>>> import numpy as np
>>> np.set_printoptions(precision=2, suppress=True, linewidth=100, legacy="1.25")
>>> arr = np.load("arr.npy")
>>> arr
array([[-2.39,  4.8 , -1.88],
       [ 0.71,  2.58, -0.11],
       [-5.05,  0.25,  3.97],
       [ 4.69, -1.27,  2.11],
       [-1.66, -5.44,  1.55],
       [-0.72, -0.73, -0.12],
       [-7.34, -2.62, -1.4 ],
       [ 2.1 , -2.29, -1.13],
       [ 6.91,  4.86, -4.69],
       [ 6.12, -2.46, -0.91],
       [ 4.92, -4.32, -0.46],
       [ 1.04,  0.53,  1.1 ],
       [ 5.26, -7.34, -0.22],
       [-0.75, -0.78,  2.52],
       [-0.71,  2.67,  0.88],
       [-1.56,  2.15,  1.08],
       [-5.32, -6.44,  1.69],
       [ 3.64, -0.33,  2.54],
       [ 9.84, -8.35, -4.26],
       [ 4.69,  7.05, -3.24],
       [-2.38,  1.47, -2.99],
       [ 2.07,  2.99, -3.34],
       [-2.67, -4.33,  1.18],
       [ 0.32, -7.49, -7.46],
       [ 3.3 , -5.23, -0.98],
       [ 2.73, -2.62, -2.74],
       [ 0.76,  2.96, -0.96],
       [ 3.99,  0.21, -0.79],
       [-3.54, -5.9 ,  1.17],
       [-4.22,  3.16, -1.36],
       [ 0.51,  4.79,  1.06]])
>>> Q, evecs = np.linalg.qr(arr[:, :2])[0], np.linalg.qr(arr[:, 2:])[0]
>>> sigma = np.linalg.svd(Q.T @ evecs, compute_uv=False)
>>> round(float(np.linalg.norm(Q @ Q.T - evecs @ evecs.T, 2)), 2)
1.0
>>> M2 = np.array([[-1, 3, -3, 1, 1, -3],
...     [-3, -3, -1, 3, 0, -3],
...     [2, 0, 0, 0, 0, 2],
...     [1, -2, 1, 0, 1, 3],
...     [0, 2, 1, -3, 2, -1],
...     [-3, 2, 0, 2, 2, 1]])
>>> M2[-1] = M2[0]
>>> data = M2 + 0.02 * np.eye(6)
>>> data
array([[-0.98,  3.  , -3.  ,  1.  ,  1.  , -3.  ],
       [-3.  , -2.98, -1.  ,  3.  ,  0.  , -3.  ],
       [ 2.  ,  0.  ,  0.02,  0.  ,  0.  ,  2.  ],
       [ 1.  , -2.  ,  1.  ,  0.02,  1.  ,  3.  ],
       [ 0.  ,  2.  ,  1.  , -3.  ,  2.02, -1.  ],
       [-1.  ,  3.  , -3.  ,  1.  ,  1.  , -2.98]])
>>> th = np.radians(180)
>>> R = np.eye(6)
>>> R[5, 5] = R[2, 2] = np.cos(th)
>>> R[5, 2], R[2, 5] = -np.sin(th), np.sin(th)
>>> R.round(2) + 0
array([[ 1.,  0.,  0.,  0.,  0.,  0.],
       [ 0.,  1.,  0.,  0.,  0.,  0.],
       [ 0.,  0., -1.,  0.,  0.,  0.],
       [ 0.,  0.,  0.,  1.,  0.,  0.],
       [ 0.,  0.,  0.,  0.,  1.,  0.],
       [ 0.,  0.,  0.,  0.,  0., -1.]])
>>> M2 = data @ R.T
>>> np.round(np.linalg.svd(data, compute_uv=False), 2) + 0, np.round(np.linalg.svd(M2, compute_uv=False), 2) + 0
(array([8.99, 6.49, 3.47, 2.1 , 0.54, 0.  ]), array([8.99, 6.49, 3.47, 2.1 , 0.54, 0.  ]))
>>> round(float(np.linalg.det(R)), 2), np.trace(R)
(1.0, 2.0)
>>> np.allclose(np.linalg.norm(data, axis=1), np.linalg.norm(M2, axis=1))
True
>>> np.allclose(data @ data.T, M2 @ M2.T)
True
>>> blk = np.stack([data, 2 * data, data[::-1]])
>>> np.linalg.matrix_rank(blk)
array([6, 6, 6])
>>> blk.sum(axis=0)
array([[ -3.94,  12.  , -12.  ,   4.  ,   4.  , -11.98],
       [ -9.  ,  -6.94,  -2.  ,   6.  ,   2.02, -10.  ],
       [  7.  ,  -2.  ,   1.06,   0.02,   1.  ,   9.  ],
       [  5.  ,  -6.  ,   3.02,   0.06,   3.  ,  11.  ],
       [ -3.  ,   3.02,   2.  ,  -6.  ,   6.06,  -6.  ],
       [ -3.98,  12.  , -12.  ,   4.  ,   4.  , -11.94]])
>>> np.einsum("bij,cij->bc", blk, blk)
array([[139.8 , 279.6 ,  49.96],
       [279.6 , 559.21,  99.92],
       [ 49.96,  99.92, 139.8 ]])
>>> Ac = arr - arr.mean(axis=0)
>>> evecs = np.linalg.svd(Ac)[2][:2]
>>> M2 = Ac - Ac @ evecs.T @ evecs
>>> np.diag(evecs.T @ evecs)
array([0.91, 1.  , 0.09])
>>> np.linalg.norm(M2, axis=1).round(6).argmax()
23
>>> np.round(np.cov(Ac @ evecs.T, rowvar=False), 2) + 0
array([[18.23,  0.  ],
       [ 0.  , 16.25]])
>>> def softmax(z):
...     e = np.exp(z - z.max(axis=-1, keepdims=True))
...     return e / e.sum(axis=-1, keepdims=True)
... 
>>> np.round(softmax(data[4] + 3), 2) + 0
array([0.05, 0.39, 0.14, 0.  , 0.4 , 0.02])
>>> np.round(softmax(10 * data[4]), 2) + 0
array([0.  , 0.45, 0.  , 0.  , 0.55, 0.  ])
>>> np.round(softmax(data[4]), 2) + 0
array([0.05, 0.39, 0.14, 0.  , 0.4 , 0.02])
>>> scores = data @ data.T / np.sqrt(6)
>>> np.round(softmax(scores + np.triu(np.full(scores.shape, -np.inf), 1)), 2) + 0
array([[1.  , 0.  , 0.  , 0.  , 0.  , 0.  ],
       [0.  , 1.  , 0.  , 0.  , 0.  , 0.  ],
       [0.  , 0.  , 1.  , 0.  , 0.  , 0.  ],
       [0.  , 0.  , 0.04, 0.96, 0.  , 0.  ],
       [0.  , 0.  , 0.  , 0.  , 1.  , 0.  ],
       [0.5 , 0.  , 0.  , 0.  , 0.  , 0.5 ]])
>>> softmax(scores)[4] @ data
array([-0.01,  2.01,  0.97, -2.97,  2.01, -1.01])
>>> r0, v = data[5], data[2]
>>> r0 @ v
-8.02
>>> np.round(r0 @ r0, 2)
29.88
>>> p = (r0 @ v) / (r0 @ r0) * r0
>>> round(float(np.linalg.norm(r0 + v) ** 2 + np.linalg.norm(r0 - v) ** 2), 2)
75.76
>>> v - p
array([ 1.73,  0.81, -0.79,  0.27,  0.27,  1.2 ])
>>> np.outer(r0, v)
array([[-2.  , -0.  , -0.02, -0.  , -0.  , -2.  ],
       [ 6.  ,  0.  ,  0.06,  0.  ,  0.  ,  6.  ],
       [-6.  , -0.  , -0.06, -0.  , -0.  , -6.  ],
       [ 2.  ,  0.  ,  0.02,  0.  ,  0.  ,  2.  ],
       [ 2.  ,  0.  ,  0.02,  0.  ,  0.  ,  2.  ],
       [-5.96, -0.  , -0.06, -0.  , -0.  , -5.96]])
>>> np.linalg.matrix_rank(np.outer(r0, v))
1
>>> rng = np.random.default_rng(20187)
>>> idx = rng.integers(0, 2, 12)
>>> J = np.array([[5, 0, 4, 9, 6, 9, 2, 4, 7, 8, 9, 9],
...     [6, 0, 3, 8, 2, 9, 7, 5, 7, 5, 9, 9],
...     [9, 5, 3, 6, 4, 7, 0, 9, 1, 0, 4, 5],
...     [6, 8, 5, 9, 9, 7, 9, 6, 3, 7, 4, 8],
...     [3, 5, 4, 8, 6, 6, 7, 5, 1, 8, 6, 4],
...     [3, 2, 8, 6, 6, 0, 5, 2, 0, 7, 8, 1],
...     [5, 2, 8, 8, 6, 4, 2, 4, 8, 8, 5, 2],
...     [3, 4, 7, 6, 3, 8, 0, 6, 3, 2, 9, 3],
...     [2, 1, 3, 1, 0, 5, 0, 1, 5, 1, 6, 4],
...     [9, 1, 5, 8, 6, 5, 2, 9, 8, 3, 3, 4],
...     [6, 3, 6, 1, 1, 3, 5, 5, 3, 3, 7, 9],
...     [9, 7, 9, 1, 7, 1, 4, 0, 3, 9, 5, 2]]) * (idx[:, None] == idx)
>>> J
array([[5, 0, 4, 0, 6, 9, 0, 4, 0, 0, 9, 9],
       [6, 0, 3, 0, 2, 9, 0, 5, 0, 0, 9, 9],
       [9, 5, 3, 0, 4, 7, 0, 9, 0, 0, 4, 5],
       [0, 0, 0, 9, 0, 0, 9, 0, 3, 7, 0, 0],
       [3, 5, 4, 0, 6, 6, 0, 5, 0, 0, 6, 4],
       [3, 2, 8, 0, 6, 0, 0, 2, 0, 0, 8, 1],
       [0, 0, 0, 8, 0, 0, 2, 0, 8, 8, 0, 0],
       [3, 4, 7, 0, 3, 8, 0, 6, 0, 0, 9, 3],
       [0, 0, 0, 1, 0, 0, 0, 0, 5, 1, 0, 0],
       [0, 0, 0, 8, 0, 0, 2, 0, 8, 3, 0, 0],
       [6, 3, 6, 0, 1, 3, 0, 5, 0, 0, 7, 9],
       [9, 7, 9, 0, 7, 1, 0, 0, 0, 0, 5, 2]])
>>> idx = rng.permutation(12)
>>> idx
array([ 3,  5,  8,  7,  0,  4,  1, 11,  2,  6, 10,  9])
>>> M2 = J[idx][:, idx]
>>> M2
array([[9, 0, 3, 0, 0, 0, 0, 0, 0, 9, 0, 7],
       [0, 0, 0, 2, 3, 6, 2, 1, 8, 0, 8, 0],
       [1, 0, 5, 0, 0, 0, 0, 0, 0, 0, 0, 1],
       [0, 8, 0, 6, 3, 3, 4, 3, 7, 0, 9, 0],
       [0, 9, 0, 4, 5, 6, 0, 9, 4, 0, 9, 0],
       [0, 6, 0, 5, 3, 6, 5, 4, 4, 0, 6, 0],
       [0, 9, 0, 5, 6, 2, 0, 9, 3, 0, 9, 0],
       [0, 1, 0, 0, 9, 7, 7, 2, 9, 0, 5, 0],
       [0, 7, 0, 9, 9, 4, 5, 5, 3, 0, 4, 0],
       [8, 0, 8, 0, 0, 0, 0, 0, 0, 2, 0, 8],
       [0, 3, 0, 5, 6, 1, 3, 9, 6, 0, 7, 0],
       [8, 0, 8, 0, 0, 0, 0, 0, 0, 2, 0, 3]])
>>> np.diag(M2)
array([9, 0, 5, 6, 5, 6, 0, 2, 3, 2, 7, 3])
>>> np.trace(M2)
48
>>> np.allclose(M2, J)
False
>>> Q, R = np.linalg.qr(J)
>>> round(float(abs(R[0, 0])), 2), round(float(np.linalg.norm(J[:, 0])), 2)
(16.91, 16.91)
>>> np.allclose(R.T @ R, J.T @ J)
True
>>> np.round(Q @ R, 2) + 0
array([[5., 0., 4., 0., 6., 9., 0., 4., 0., 0., 9., 9.],
       [6., 0., 3., 0., 2., 9., 0., 5., 0., 0., 9., 9.],
       [9., 5., 3., 0., 4., 7., 0., 9., 0., 0., 4., 5.],
       [0., 0., 0., 9., 0., 0., 9., 0., 3., 7., 0., 0.],
       [3., 5., 4., 0., 6., 6., 0., 5., 0., 0., 6., 4.],
       [3., 2., 8., 0., 6., 0., 0., 2., 0., 0., 8., 1.],
       [0., 0., 0., 8., 0., 0., 2., 0., 8., 8., 0., 0.],
       [3., 4., 7., 0., 3., 8., 0., 6., 0., 0., 9., 3.],
       [0., 0., 0., 1., 0., 0., 0., 0., 5., 1., 0., 0.],
       [0., 0., 0., 8., 0., 0., 2., 0., 8., 3., 0., 0.],
       [6., 3., 6., 0., 1., 3., 0., 5., 0., 0., 7., 9.],
       [9., 7., 9., 0., 7., 1., 0., 0., 0., 0., 5., 2.]])
>>> np.sort(np.linalg.eigvals(J).real)
array([-5.94, -4.86, -4.63, -4.63, -2.64, -2.64,  2.3 ,  2.3 ,  3.58,  4.04, 20.24, 40.87])
>>> (np.linalg.matrix_power((J != 0) + (J.T != 0) + np.eye(12), 12) > 0).astype(int)
array([[1, 1, 1, 0, 1, 1, 0, 1, 0, 0, 1, 1],
       [1, 1, 1, 0, 1, 1, 0, 1, 0, 0, 1, 1],
       [1, 1, 1, 0, 1, 1, 0, 1, 0, 0, 1, 1],
       [0, 0, 0, 1, 0, 0, 1, 0, 1, 1, 0, 0],
       [1, 1, 1, 0, 1, 1, 0, 1, 0, 0, 1, 1],
       [1, 1, 1, 0, 1, 1, 0, 1, 0, 0, 1, 1],
       [0, 0, 0, 1, 0, 0, 1, 0, 1, 1, 0, 0],
       [1, 1, 1, 0, 1, 1, 0, 1, 0, 0, 1, 1],
       [0, 0, 0, 1, 0, 0, 1, 0, 1, 1, 0, 0],
       [0, 0, 0, 1, 0, 0, 1, 0, 1, 1, 0, 0],
       [1, 1, 1, 0, 1, 1, 0, 1, 0, 0, 1, 1],
       [1, 1, 1, 0, 1, 1, 0, 1, 0, 0, 1, 1]])
>>> np.flatnonzero(np.linalg.matrix_power((J != 0) + (J.T != 0) + np.eye(12), 12)[10])
array([ 0,  1,  2,  4,  5,  7, 10, 11])
>>> C2 = J.T @ J
>>> np.linalg.eigvalsh(C2)[::-1]
array([1768.91,  509.82,  193.26,   77.6 ,   61.04,   53.39,   30.57,   11.34,    9.7 ,    9.23,
          3.45,    0.7 ])
>>> (J @ J.T).shape
(12, 12)
>>> np.allclose(C2, C2.T)
True
>>> np.trace(C2), (J ** 2).sum()
(2729, 2729)
